$ python3 -q
>>> import numpy as np
>>> np.set_printoptions(suppress=True, linewidth=160)
>>> M = np.tril(np.array([[8, 0, -4, -8, 3, -7],
...     [3, -6, 7, 1, -8, -4],
...     [4, -9, -4, 3, 2, 8],
...     [8, 3, -8, 8, 4, 4],
...     [-4, -6, -2, 2, 4, 7],
...     [0, 5, 1, 0, 5, 3]]), -1) + np.eye(6, dtype=int)
>>> print(M)
[[ 1  0  0  0  0  0]
 [ 3  1  0  0  0  0]
 [ 4 -9  1  0  0  0]
 [ 8  3 -8  1  0  0]
 [-4 -6 -2  2  1  0]
 [ 0  5  1  0  5  1]]
>>> # triangular
>>> out = M / np.sqrt((M ** 2).mean(axis=1, keepdims=True))
>>> print(np.round(np.linalg.norm(out, axis=1), 2))
[2.45 2.45 2.45 2.45 2.45 2.45]
>>> np.linalg.matrix_rank(out) == np.linalg.matrix_rank(M)
np.True_
>>> print(np.linalg.matrix_rank(M - M.mean(axis=1, keepdims=True)))
5
>>> out = M[0, 0] * M[1:] - np.outer(M[1:, 0], M[0])
>>> out
array([[ 0,  1,  0,  0,  0,  0],
       [ 0, -9,  1,  0,  0,  0],
       [ 0,  3, -8,  1,  0,  0],
       [ 0, -6, -2,  2,  1,  0],
       [ 0,  5,  1,  0,  5,  1]])
>>> print(M[:, 0] / M[0, 0])
[ 1.  3.  4.  8. -4.  0.]
>>> np.linalg.matrix_rank(out), np.linalg.matrix_rank(M)
(np.int64(5), np.int64(6))
>>> mat = np.load("w.npy")
>>> mat
array([[ 0.42,  0.21, -0.4 ,  0.02, -0.84,  0.06, -0.06, -0.33],
       [ 0.83, -0.05, -1.45, -0.58, -1.01,  0.24, -0.34,  0.36],
       [ 2.96,  2.06, -2.51, -2.75, -5.5 , -0.37, -1.74, -1.67],
       [ 0.03, -1.54, -1.93, -0.33, -0.33,  0.37, -0.19,  1.77],
       [-0.17,  0.55,  0.44, -0.05, -0.42, -0.12,  0.16, -0.65],
       [ 1.65, -0.56, -3.14, -1.59, -3.12,  0.1 , -1.21,  0.43],
       [ 1.56, -0.04, -2.9 , -1.56, -2.95, -0.03, -1.17, -0.24],
       [ 1.48,  1.85, -0.99, -0.05,  0.09,  0.44,  0.19, -0.79],
       [-1.09, -1.31,  0.54,  0.23,  0.57, -0.28,  0.01,  0.7 ],
       [ 0.44,  0.66, -0.06, -0.32, -0.87, -0.2 , -0.24, -0.79],
       [-1.15, -0.96,  0.76,  1.27,  2.28, -0.13,  0.42, -0.01],
       [ 0.54,  1.04, -0.25,  0.68,  1.13,  0.24,  0.28, -0.95],
       [-0.29,  0.09,  0.55,  0.55,  1.06,  0.03,  0.27, -0.24],
       [ 0.04, -0.17, -0.24,  0.21,  0.22,  0.08,  0.06,  0.13],
       [-0.42, -1.54, -0.49, -1.04, -2.1 , -0.32, -0.75,  0.98],
       [ 1.02,  0.8 , -1.07, -0.31,  0.27,  0.35, -0.03,  0.3 ],
       [-1.53, -1.53,  0.72,  1.4 ,  2.59,  0.24,  0.81,  1.09],
       [-3.08, -4.39,  1.26, -0.15, -0.56, -0.69, -0.35,  2.43],
       [-0.97, -0.65,  1.36, -0.33, -1.34, -0.52, -0.12, -0.12],
       [ 0.77,  0.02, -1.42, -1.64, -3.1 , -0.29, -1.  , -0.32],
       [-0.86, -0.94,  0.35, -0.04, -0.02, -0.16, -0.01,  0.43],
       [ 0.22, -1.07, -1.3 , -0.63, -0.79, -0.18, -0.87,  0.25],
       [-0.28,  0.11,  0.12,  0.88,  1.29,  0.06,  0.42, -0.38],
       [ 0.8 ,  1.88,  0.16,  0.71,  1.13,  0.44,  0.67, -0.82],
       [ 0.21, -0.74, -0.72, -1.01, -1.55,  0.19, -0.31,  1.17],
       [ 1.34,  0.71, -1.61, -1.06, -1.78, -0.02, -0.74, -0.59],
       [-1.45, -2.19,  0.57, -0.26, -0.46, -0.54, -0.42,  0.96],
       [ 0.51,  1.05,  0.21, -0.27, -0.81, -0.12, -0.1 , -1.05],
       [ 0.4 ,  0.99,  0.18,  0.27,  0.21, -0.13,  0.04, -1.13]])
>>> Xs = (mat - mat.mean(axis=0)) / mat.std(axis=0)
>>> np.argwhere(np.abs(Xs) > 2)
array([[ 2,  0],
       [ 2,  3],
       [ 2,  4],
       [ 2,  6],
       [ 5,  2],
       [ 6,  2],
       [17,  0],
       [17,  1],
       [17,  5],
       [17,  7]])
>>> coef = np.linalg.lstsq(np.delete(Xs, 2, axis=1), Xs[:, 2])[0]
>>> print(coef.round(2))
[-1.8   1.89  0.71 -0.42 -0.25 -0.41  0.64]
>>> np.abs(coef).argmax()
np.int64(1)
>>> np.round(1 - np.var(Xs[:, 2] - np.delete(Xs, 2, axis=1) @ coef), 2)
np.float64(0.98)
>>> Xs = mat - mat.mean(axis=0)
>>> V = np.linalg.svd(Xs)[2][:3]
>>> out = Xs - Xs @ V.T @ V
>>> print(np.linalg.norm(out, axis=1).round(6).argmax())
24
>>> np.round(out.std(axis=0), 2)
array([0.07, 0.12, 0.11, 0.12, 0.09, 0.11, 0.14, 0.21])
>>> D = np.linalg.norm(mat[:, None] - mat[None], axis=-1)
>>> print(D.mean(axis=1).argmax())
2
>>> print(np.linalg.matrix_rank(D ** 2))
10
>>> D[:5, :5].round(2)
array([[0.  , 1.52, 6.97, 3.23, 1.24],
       [1.52, 0.  , 6.44, 2.38, 2.64],
       [6.97, 6.44, 0.  , 8.32, 7.65],
       [3.23, 2.38, 8.32, 0.  , 4.04],
       [1.24, 2.64, 7.65, 4.04, 0.  ]])
>>> D.shape
(29, 29)
>>> K = np.load("dump.npy")
>>> K
array([[ 0.5, -0.8,  0.9,  0.4,  0.5,  1.6,  0.1, -0.2, -0.5,  0.6,  1. , -0.2,  0.4],
       [-0.2, -1.3,  2.6, -1.2,  0.6,  1.8,  0. ,  0.1, -1.3,  0.3,  1.5,  0.1,  1.3],
       [ 0.6,  0. , -0.5,  2.4, -2.4, -3. ,  0.7, -2.3,  0.9, -1. , -1.8,  0.2, -0.4],
       [ 1.5, -0.6, -0.4, -0.5, -0.9,  1.8,  0.4, -0.7,  1. , -1.3,  0.6,  1.1, -0.7],
       [ 0.2,  1.3,  0.7,  0. ,  0.9, -2. , -0.9,  0.5, -1. ,  1.8, -1. ,  2.1, -0.8],
       [-0.1, -0.3,  0.2,  0.7, -0.1, -1.3,  0.1, -0.6,  0.4,  0.2,  0.2, -1.5, -1.8],
       [ 1. ,  0.8, -1. , -0.4, -0.2,  1.1,  1.9,  0.9, -0.4, -1.4,  0.7,  0. , -1. ],
       [-0.6, -2.4,  1.2,  0.6,  1.5,  3. , -6. , -0.6,  2.4, -0.6, -0.3, -2.7,  0.6],
       [ 0.6,  1.2,  0.6,  0.4, -0.1, -1.2, -0.7,  0.8,  1.3,  0.7, -1. , -0.9, -0.6],
       [-0.5,  0.4, -1.1,  0.8,  0.4, -3. , -1.1, -0.2,  0.2,  1.3, -0.3, -0.6, -0.5],
       [ 0.3, -0.9,  0.4,  0.8, -0.4, -1.3, -0.6, -1.6, -0.4, -0.1, -0.5, -0.5,  0.4],
       [ 1.7,  1.1,  0.6,  0.3,  0.3, -0.1, -0.3, -1.7,  0.5, -0.6, -1.1,  0.1,  2. ],
       [-2.4, -0.6, -0.7, -0.3,  1.3,  0.5,  1.7,  0.3, -1.4,  0.4, -1.1,  0.4, -1. ],
       [-0.5,  0.8, -0.6, -1.1,  0.9,  0.4,  3.3, -1.7, -0.3, -2.3, -0.1,  0.2, -0.6],
       [-0.5, -0.2,  0.4,  0.5,  1.1,  0.5, -0.6,  0.9,  0.1, -0.4, -0.5, -0.5, -0.4],
       [-0.3, -0.5, -0.8, -0.3,  0.4,  0.8,  1. , -0.4,  0.8,  0.4, -1. ,  0.6,  1.3],
       [ 1.3,  0.2,  2.2, -1. ,  0.9, -0.1,  0. ,  1.5,  0.1,  1. , -0.4,  0.1,  0.3],
       [ 1.5, -0.3,  0.4, -0.8,  0.8, -1.3, -0.6,  0.6,  0. ,  1. ,  1. ,  2.6, -0.2],
       [-0.2,  0.6,  1.6,  0.6, -0.7,  0.3,  0.2, -1.2, -1.1,  1.5,  0.9,  1.1,  0.3],
       [ 1.8,  1.7,  1.3,  0.1,  1.5,  0.7,  0.6, -1.6,  0. ,  1.2, -0.6, -0.6, -0.7],
       [ 1.9,  0.9, -0.1, -0.7, -0.1,  1.1,  0. , -1.6, -0.3, -0.8,  0.2,  1. ,  0.9],
       [ 0.7,  0. ,  0. ,  1.5,  2.2,  0.5, -0.1, -1.2, -0.9,  1. ,  0.3,  1.5,  0.9],
       [-1. ,  0.1,  1.1, -0.1, -0.2, -0.3, -0.8,  0.4, -1.7,  0.6, -0.7,  0.2,  0.2],
       [-0.2, -0.7,  0.7,  0. , -1.8,  0.9, -1.1, -0.3,  0. ,  0.3, -1.1, -0.4,  0.7],
       [-0.2,  0. ,  0. ,  0.7,  1. , -1.1, -0.4, -1.3, -0.3,  0.1, -1.5, -0.9,  0. ],
       [ 0.8,  0.9,  0.6,  1.9,  1.3,  0.3,  0.1,  1.7,  0.7, -0.8,  0.3,  0. ,  0.6],
       [ 0.9, -1. , -0.6,  0.3,  1.1, -0.3,  0. , -0.9,  1. ,  0.5,  0.7,  0.3, -0.6],
       [ 0.7,  0.3, -1.1, -0.3, -0.4, -0.3,  0.1, -1.3, -0.4,  0.1, -0.8, -3. , -0.3]])
>>> Xs = K - K.mean(axis=0)
>>> left, sig, vt = np.linalg.svd(Xs, full_matrices=False)
>>> np.searchsorted(np.cumsum(sig ** 2) / (sig ** 2).sum(), 0.9) + 1
np.int64(9)
>>> np.round(Xs.mean(axis=0), 2) + 0
array([0., 0., 0., 0., 0., 0., 0., 0., 0., 0., 0., 0., 0.])
>>> np.round((sig ** 2).sum() ** 2 / (sig ** 4).sum(), 2)
np.float64(7.27)
>>> def softmax(z):
...     e = np.exp(z - z.max(axis=-1, keepdims=True))
...     return e / e.sum(axis=-1, keepdims=True)
... 
>>> print(np.round(softmax(K).sum(axis=1), 2))
[1. 1. 1. 1. 1. 1. 1. 1. 1. 1. 1. 1. 1. 1. 1. 1. 1. 1. 1. 1. 1. 1. 1. 1. 1. 1. 1. 1.]
>>> scores = K @ K.T / np.sqrt(13)
>>> np.round(softmax(scores)[23] @ K, 2)
array([-0.09, -1.  ,  0.77,  0.32,  0.26,  1.2 , -2.42, -0.55,  0.81, -0.11, -0.43, -1.08,  0.43])
>>> x = np.array([1, 2, 1, -2, -1, 2, -1, -1, -2, -1, 0, 1, -1])
>>> rhs = K @ x
>>> np.round(np.linalg.lstsq(K, rhs)[0], 2) + 0
array([ 1.,  2.,  1., -2., -1.,  2., -1., -1., -2., -1.,  0.,  1., -1.])
>>> rng = np.random.default_rng(53)
>>> rhs = rhs + 0.02 * rng.normal(size=28)
>>> rhs.round(2)
array([ 1.6 ,  6.18, -6.88,  6.78,  2.08, -4.59,  5.23, -1.77, -3.17, -9.29, -2.71,  3.11, -2.19,  4.7 , -1.81, -3.6 ,  1.91,  1.28,  5.19,  6.08, 10.44,
       -0.79,  3.3 ,  2.72, -3.5 , -4.31, -4.7 , -0.2 ])
>>> coef, *_ = np.linalg.lstsq(K, rhs)
>>> round(np.linalg.norm(rhs - K @ coef), 2)
np.float64(0.07)
>>> coef.round(2) + 0
array([ 1.,  2.,  1., -2., -1.,  2., -1., -1., -2., -1.,  0.,  1., -1.])
>>> [round(float(np.linalg.norm(np.linalg.solve(K.T @ K + lam * np.eye(13), K.T @ rhs))), 2) for lam in (0, 1, 10, 100)]
[4.9, 4.55, 3.08, 1.07]
>>> print(coef.round())
[ 1.  2.  1. -2. -1.  2. -1. -1. -2. -1. -0.  1. -1.]
>>> G = np.cov(K, rowvar=False)
>>> np.round(np.polyfit(K[:, 6], K[:, 4], 1), 2)
array([-0.08,  0.33])
>>> G.shape
(13, 13)
>>> np.median(K, axis=0)
array([ 0.4 ,  0.  ,  0.4 ,  0.2 ,  0.45,  0.3 ,  0.  , -0.5 ,  0.  ,  0.3 , -0.35,  0.1 , -0.1 ])
>>> np.linalg.norm(K, axis=1).argmax()
np.int64(7)
>>> round(float(np.linalg.norm(K, "nuc")), 2)
66.47
>>> F = np.loadtxt("mat.csv", delimiter=",")
>>> F.round(2) + 0
array([[-0.18, -0.31,  0.03, -0.23, -0.28, -0.26, -0.41, -0.34,  0.48,  0.23, -0.34, -0.01],
       [ 0.4 ,  0.06, -0.31, -0.2 ,  0.18, -0.59,  0.4 ,  0.09,  0.17,  0.12, -0.12,  0.29],
       [-0.32, -0.01, -0.21, -0.43,  0.41,  0.4 ,  0.07, -0.14,  0.3 ,  0.05,  0.32,  0.36],
       [-0.13,  0.13,  0.08, -0.1 , -0.71, -0.13,  0.03,  0.17,  0.01, -0.14,  0.4 ,  0.48],
       [ 0.26, -0.26, -0.07,  0.28, -0.01,  0.19, -0.18, -0.1 , -0.31,  0.64,  0.07,  0.43],
       [-0.4 ,  0.39,  0.14,  0.6 ,  0.07, -0.11,  0.29, -0.18,  0.31,  0.24, -0.06,  0.12],
       [ 0.21,  0.3 , -0.36,  0.12, -0.06,  0.02, -0.19, -0.7 , -0.15, -0.38, -0.01,  0.13],
       [ 0.53,  0.43,  0.25, -0.18, -0.15,  0.27,  0.  , -0.09,  0.37,  0.3 ,  0.21, -0.26],
       [ 0.19, -0.19,  0.65, -0.07,  0.07,  0.18,  0.27, -0.21,  0.01, -0.28, -0.34,  0.39],
       [ 0.  , -0.11, -0.44,  0.03, -0.41,  0.48,  0.44,  0.07,  0.11,  0.02, -0.41, -0.08],
       [-0.1 ,  0.57,  0.  , -0.21,  0.07,  0.1 , -0.36,  0.33, -0.15,  0.08, -0.52,  0.27],
       [ 0.28, -0.15, -0.13,  0.44,  0.12,  0.13, -0.34,  0.36,  0.51, -0.34,  0.03,  0.2 ]])
>>> # orthonormal columns
>>> x = np.array([-3, 1, 3, -2, 3, -1, 0, -2, 2, 0, 1, -1])
>>> print(round(np.linalg.norm(x), 2), np.round(np.linalg.norm(F @ x), 2))
6.56 6.56
>>> [p for p in range(1, 25) if np.allclose(np.linalg.matrix_power(F, p), np.eye(12))]
[]
>>> np.round(np.sort(np.abs(np.degrees(np.angle(np.linalg.eigvals(F))))), 2)
array([  0.  ,  59.9 ,  59.9 ,  66.65,  66.65,  81.69,  81.69, 139.86, 139.86, 147.02, 147.02, 180.  ])
>>> print(np.round(np.abs(np.linalg.eigvals(F)), 2))
[1. 1. 1. 1. 1. 1. 1. 1. 1. 1. 1. 1.]
>>> print(round(np.linalg.det(F), 2))
-1.0
>>> np.round(F.T @ (F @ x), 2) + 0
array([-3.,  1.,  3., -2.,  3., -1.,  0., -2.,  2.,  0.,  1., -1.])
